>>> import numpy as np
>>> import numpy.linalg as la
>>> np.set_printoptions(precision=1, suppress=True, linewidth=200)
>>> K = np.loadtxt("data.csv", delimiter=",")
>>> K
array([[2., 3., 1., 1.],
       [1., 2., 3., 1.],
       [1., 1., 2., 3.],
       [3., 1., 1., 2.]])
>>> left, s, Vt = la.svd(K, full_matrices=False)
>>> np.abs(left[:, 0]).round(6).argmax()
np.int64(0)
>>> round(float(np.sqrt((s ** 2).sum())), 1), np.round(la.norm(K), 1)
(7.7, np.float64(7.7))
>>> mat = np.load("m.npy")
>>> mat
array([[ 5., -3., -1.],
       [ 2.,  0., -1.],
       [ 8., -6., -1.]])
>>> left, s, Vt = la.svd(mat)
>>> np.argmax(s[:-1] / (s[1:] + 1e-6)) + 1
np.int64(2)
>>> s.round(1) + 0
array([11.8,  1.5,  0. ])
>>> out = left[:, :2] @ np.diag(s[:2]) @ Vt[:2]
>>> np.round(np.abs(mat - out).max(), 1)
np.float64(0.0)
>>> la.matrix_rank(out)
np.int64(2)
>>> la.matrix_rank(mat, rtol=0.05)
np.int64(2)
>>> w1 = np.array([[-1, 0], [-1, -1], [2, 1]])
>>> beta = np.array([1, 5])
>>> act = np.maximum(mat @ w1 + beta, 0)
>>> act
array([[ 0.,  7.],
       [ 0.,  4.],
       [ 0., 10.]])
>>> (act > 0).mean(axis=0)
array([0., 1.])
>>> la.matrix_rank(act)
np.int64(1)
>>> Z = np.array([[3, 0], [0, 2]])
>>> (act @ Z).round(6).argmax(axis=1)
array([1, 1, 1])
>>> act @ Z
array([[ 0., 14.],
       [ 0.,  8.],
       [ 0., 20.]])
>>> np.abs(np.diag(la.qr(act)[1])) > 1e-9
array([False,  True])
>>> act @ la.pinv(act) @ act
array([[ 0.,  7.],
       [ 0.,  4.],
       [ 0., 10.]])
>>> la.lstsq(act[:-1].T, act[-1])[2]
np.int32(1)
>>> la.matrix_rank(mat, rtol=0.1)
np.int64(2)
>>> np.argsort(-la.norm(mat, axis=0).round(6), kind="stable")[:3]
array([0, 1, 2])
>>> t = np.radians(36)
>>> R = np.eye(3)
>>> R[1, 1] = R[2, 2] = np.cos(t)
>>> R[1, 2], R[2, 1] = -np.sin(t), np.sin(t)
>>> R
array([[ 1. ,  0. ,  0. ],
       [ 0. ,  0.8, -0.6],
       [ 0. ,  0.6,  0.8]])
>>> out = mat @ R.T
>>> np.abs(out - mat).max(axis=0)
array([0. , 1.7, 3.3])
>>> Z = np.array([[1.7, 2.6, 0.1], [0.3, -0.8, -1.0]])
>>> rng = np.random.default_rng(5804)
>>> F = np.array([[3, 2],
...     [2, 0],
...     [3, 3],
...     [1, 1],
...     [3, 2],
...     [2, 2],
...     [0, 3],
...     [3, 3],
...     [1, 3],
...     [1, 3],
...     [1, 3],
...     [0, 2],
...     [2, 3],
...     [2, 2],
...     [3, 2],
...     [1, 1],
...     [3, 0],
...     [2, 2],
...     [3, 1],
...     [3, 1],
...     [2, 3],
...     [1, 3],
...     [2, 2]]) @ Z + 0.3 * rng.normal(size=(23, 3))
>>> F
array([[ 5.3,  6.8, -2. ],
       [ 3.9,  5.5,  0.1],
       [ 6.3,  5.5, -2.9],
       [ 2.2,  1.8, -0.8],
       [ 5.3,  6.1, -2.2],
       [ 4.3,  3.2, -1.7],
       [ 1.3, -2.3, -3.4],
       [ 6.3,  5.3, -2.1],
       [ 2.2,  0.6, -3. ],
       [ 2.4, -0.2, -3.3],
       [ 2.7, -0.1, -2.8],
       [ 0.3, -1.6, -2.3],
       [ 4.3,  2.9, -2.4],
       [ 4.3,  3.7, -1.8],
       [ 5.7,  6.7, -1.4],
       [ 2.5,  1.4, -0.6],
       [ 4.9,  7.9,  0.6],
       [ 4.2,  3.7, -1.9],
       [ 6. ,  7. , -0.9],
       [ 5.3,  6.7, -1. ],
       [ 4.1,  3.1, -3. ],
       [ 2.2, -0.3, -3. ],
       [ 4.1,  3.7, -1.8]])
>>> cen = F - F.mean(axis=0)
>>> V = la.svd(cen)[2][:2]
>>> out = cen - cen @ V.T @ V
>>> la.norm(out, axis=1).round(6).argmax()
np.int64(0)
>>> round(float(la.norm(out) / la.norm(cen)), 1)
0.1
>>> (cen @ V.T).std(axis=0)
array([3.3, 1. ])
>>> np.diag(V.T @ V)
array([0.5, 0.8, 0.7])
>>> np.allclose(K @ K.T, K.T @ K)
True
>>> np.sort(np.abs(np.fft.fft(K[0]))), np.sort(la.svd(K, compute_uv=False))
(array([1. , 2.2, 2.2, 7. ]), array([1. , 2.2, 2.2, 7. ]))
>>> K @ np.ones(4)
array([7., 7., 7., 7.])
>>> np.fft.fft(K[0])
array([ 7.+0.j,  1.-2.j, -1.+0.j,  1.+2.j])
>>> E = np.load("case19.npy")
>>> E
array([[ 1, -1,  1],
       [ 1,  0,  0],
       [ 1,  1,  1]])
>>> cov = E.T @ E
>>> la.eigvalsh(cov)[::-1]
array([4.6, 2. , 0.4])
>>> np.allclose(cov, cov.T)
True
>>> u, g = E[1], E[2]
>>> u @ g
np.int64(1)
>>> pr = (u @ g) / (u @ u) * u
>>> (g - pr) @ u
np.float64(0.0)
>>> np.outer(u, g)
array([[1, 1, 1],
       [0, 0, 0],
       [0, 0, 0]])
>>> Q, R = la.qr(E)
>>> np.round(Q.T @ Q, 1) + 0
array([[1., 0., 0.],
       [0., 1., 0.],
       [0., 0., 1.]])
>>> np.round(Q @ R, 1) + 0
array([[ 1., -1.,  1.],
       [ 1.,  0.,  0.],
       [ 1.,  1.,  1.]])
>>> R.round(1) + 0
array([[-1.7,  0. , -1.2],
       [ 0. , -1.4,  0. ],
       [ 0. ,  0. ,  0.8]])
>>> np.allclose(R.T @ R, E.T @ E)
True
>>> w1 = np.array([[-2, -2, 1, 2, 1], [2, 2, -2, 2, 1], [-1, -2, 1, 2, -2]])
>>> beta = np.array([5, 1, -3, -4, 0])
>>> act = np.maximum(E @ w1 + beta, 0)
>>> (act > 0).astype(int)
array([[0, 0, 1, 0, 0],
       [1, 0, 0, 0, 1],
       [1, 0, 0, 1, 0]])
>>> Z = np.array([[4, -5], [-3, 3], [1, 3], [-4, 3], [-5, -1]])
>>> (act @ Z).round(6).argmax(axis=1)
array([1, 0, 0])
